% ipython --no-banner

In [1]: import numpy as np

In [2]: from numpy import linalg as LA

In [3]: np.set_printoptions(precision=4, suppress=True, linewidth=200, legacy="1.25")

In [4]: m1 = np.load("run0.npy")

In [5]: print(m1)
[[ 2.  1. -1.  1. -1. -2.  3.  0.]
 [-1.  2. -2. -1.  0. -2.  3.  0.]
 [-2.  1.  0.  1. -1. -1.  3.  1.]
 [ 0.  2. -2.  1.  0. -2.  3.  0.]
 [ 0.  2.  2.  0.  2. -2.  1.  2.]
 [ 0. -1.  2. -2.  1. -2.  3.  2.]
 [ 0.  0.  0.  0.  0.  0.  2. -2.]
 [ 0.  0.  0.  0.  0.  0.  1.  2.]]

In [6]: print(np.allclose(m1 @ m1.T, m1.T @ m1))
False

In [7]: print(np.allclose(m1, m1.T))
False

In [8]: assert m1 == m1.T
---------------------------------------------------------------------------
ValueError                                Traceback (most recent call last)
Cell In[8], line 1
----> 1 assert m1 == m1.T

ValueError: The truth value of an array with more than one element is ambiguous. Use a.any() or a.all()

In [9]: print(LA.matrix_power(m1, 4))
[[ 128.  -12.  -47.   -5.   -6.    1. -107. -197.]
 [  -3.   -4.   65.   30.   -6.   16.  -75.   68.]
 [  -1.  -42.  111.  -11.   24.   17. -102.   49.]
 [  62.   12.   -4.   -1.    6.   -6.  -89.  -78.]
 [  16.    2.  -28.  -80.   58.   26.  -80. -158.]
 [ -31.   -5.   -6.   12.   -1.   67.  -29.  -77.]
 [   0.    0.    0.    0.    0.    0.  -28.  -32.]
 [   0.    0.    0.    0.    0.    0.   16.  -28.]]

In [10]: LA.determinant(m1)
---------------------------------------------------------------------------
AttributeError                            Traceback (most recent call last)
Cell In[10], line 1
----> 1 LA.determinant(m1)

AttributeError: module 'numpy.linalg' has no attribute 'determinant'

In [11]: U, sigma, Vt = LA.svd(m1, full_matrices=False)

In [12]: print(sigma)
[8.9276 5.6413 3.3223 3.0965 2.6291 2.2034 0.8789 0.555 ]

In [13]: print(U.shape, sigma.shape, Vt.shape)
(8, 8) (8,) (8, 8)

In [14]: print((sigma > 1e-8).sum())
8

In [15]: print(np.cumsum(sigma ** 2) / np.sum(sigma ** 2))
[0.5497 0.7691 0.8453 0.9114 0.9591 0.9925 0.9979 1.    ]

In [16]: out = m1[0, 0] * m1[1:] - np.outer(m1[1:, 0], m1[0])

In [17]: print(out)
[[ 0.  5. -5. -1. -1. -6.  9.  0.]
 [ 0.  4. -2.  4. -4. -6. 12.  2.]
 [ 0.  4. -4.  2.  0. -4.  6.  0.]
 [ 0.  4.  4.  0.  4. -4.  2.  4.]
 [ 0. -2.  4. -4.  2. -4.  6.  4.]
 [ 0.  0.  0.  0.  0.  0.  4. -4.]
 [ 0.  0.  0.  0.  0.  0.  2.  4.]]

In [18]: print(LA.matrix_rank(out), LA.matrix_rank(m1))
7 8

In [19]: print(np.flatnonzero(~out.round(6).any(axis=1)))
[]

In [20]: Q, r_ = LA.qr(m1)

In [21]: print(Q.shape, r_.shape)
(8, 8) (8, 8)

In [22]: print(np.round(Q @ r_, 4) + 0)
[[ 2.  1. -1.  1. -1. -2.  3.  0.]
 [-1.  2. -2. -1.  0. -2.  3.  0.]
 [-2.  1.  0.  1. -1. -1.  3.  1.]
 [ 0.  2. -2.  1.  0. -2.  3.  0.]
 [ 0.  2.  2.  0.  2. -2.  1.  2.]
 [ 0. -1.  2. -2.  1. -2.  3.  2.]
 [ 0.  0.  0.  0.  0.  0.  2. -2.]
 [ 0.  0.  0.  0.  0.  0.  1.  2.]]

In [23]: print(np.round(Q.T @ Q, 4) + 0)
[[1. 0. 0. 0. 0. 0. 0. 0.]
 [0. 1. 0. 0. 0. 0. 0. 0.]
 [0. 0. 1. 0. 0. 0. 0. 0.]
 [0. 0. 0. 1. 0. 0. 0. 0.]
 [0. 0. 0. 0. 1. 0. 0. 0.]
 [0. 0. 0. 0. 0. 1. 0. 0.]
 [0. 0. 0. 0. 0. 0. 1. 0.]
 [0. 0. 0. 0. 0. 0. 0. 1.]]

In [24]: print(abs(r_[0, 0]), round(LA.norm(m1[:, 0]), 4))
3.0 3.0

In [25]: print(np.trace(Q @ Q.T))
8.0

In [26]: out = m1 / LA.norm(m1, axis=1, keepdims=True)

In [27]: G = out @ out.T

In [28]: print(G[1])
[0.637  1.     0.6881 0.8891 0.3185 0.3612 0.4423 0.2798]

In [29]: print(LA.norm(out, axis=1))
[1. 1. 1. 1. 1. 1. 1. 1.]

In [30]: print((G - 2 * np.eye(8)).round(6).argmax(axis=1))
[3 3 3 1 5 4 0 5]

In [31]: print(np.argwhere(np.triu(np.abs(G) > 0.95, 1)))
[]

In [32]: J = np.loadtxt("mat.csv", delimiter=",")

In [33]: print(J)
[[-0.5    -1.3     0.9    -0.1    -0.7   ]
 [ 0.5    -0.4     0.3     0.3     0.8   ]
 [ 0.4479 -0.4333  0.2932  0.4294  0.8298]]

In [34]: W = np.array([[0, 3, 1, 3], [0, 3, 2, 0], [0, 3, 2, 0], [0, 2, 2, 0], [3, 3, 0, 3]])

In [35]: beta = np.array([0, 2, -2, 1])

In [36]: H = np.maximum(J @ W + beta, 0)

In [37]: print(H)
[[0.     0.     0.     0.    ]
 [2.4    6.2    0.     4.9   ]
 [2.4894 6.2716 0.     4.8331]]

In [38]: cent = np.array([[0, -2], [1, -5], [-1, -2], [-4, 4]])

In [39]: print(W @ cent)
[[-10  -5]
 [  1 -19]
 [  1 -19]
 [  0 -14]
 [ -9  -9]]

In [40]: print((H @ cent).round(6).argmax(axis=1))
[0 0 0]

In [41]: print(H @ cent)
[[  0.       0.    ]
 [-13.4    -16.2   ]
 [-13.0608 -17.0044]]

In [42]: print(np.argsort(-LA.norm(H, axis=0).round(6), kind="stable")[:3])
[1 3 0]

In [43]: print(LA.cond(H) > 100)
True

In [44]: print([round(float(x), 4) for x in LA.svd(H, compute_uv=False)[:3]])
[11.7086, 0.0892, 0.0]

In [45]: print(round(float(LA.norm(H, 2) / LA.norm(H)), 4))
1.0

In [46]: print(LA.matrix_rank(H, rtol=0.1))
1

In [47]: print(LA.cond(J) > 100)
False

In [48]: print(LA.matrix_rank(J, rtol=0.1))
2

In [49]: print([round(float(x), 4) for x in LA.svd(J, compute_uv=False)[:3]])
[1.8038, 1.6013, 0.0962]

In [50]: out = np.array([[-8, 3], [7, 8]])

In [51]: cent = np.kron(out, J)

In [52]: print(round(float(LA.norm(cent, 2)), 4), round(LA.norm(out, 2) * LA.norm(J, 2), 4))
20.6247 20.6247

In [53]: U, sigma, Vt = LA.svd(J)

In [54]: print(sigma)
[1.8038 1.6013 0.0962]

In [55]: out = U[:, :2] @ np.diag(sigma[:2]) @ Vt[:2]

In [56]: print(round(float(LA.norm(J - out) / LA.norm(J)), 4))
0.0399

In [57]: print(round(float(np.abs(J - out).max()), 4))
0.058
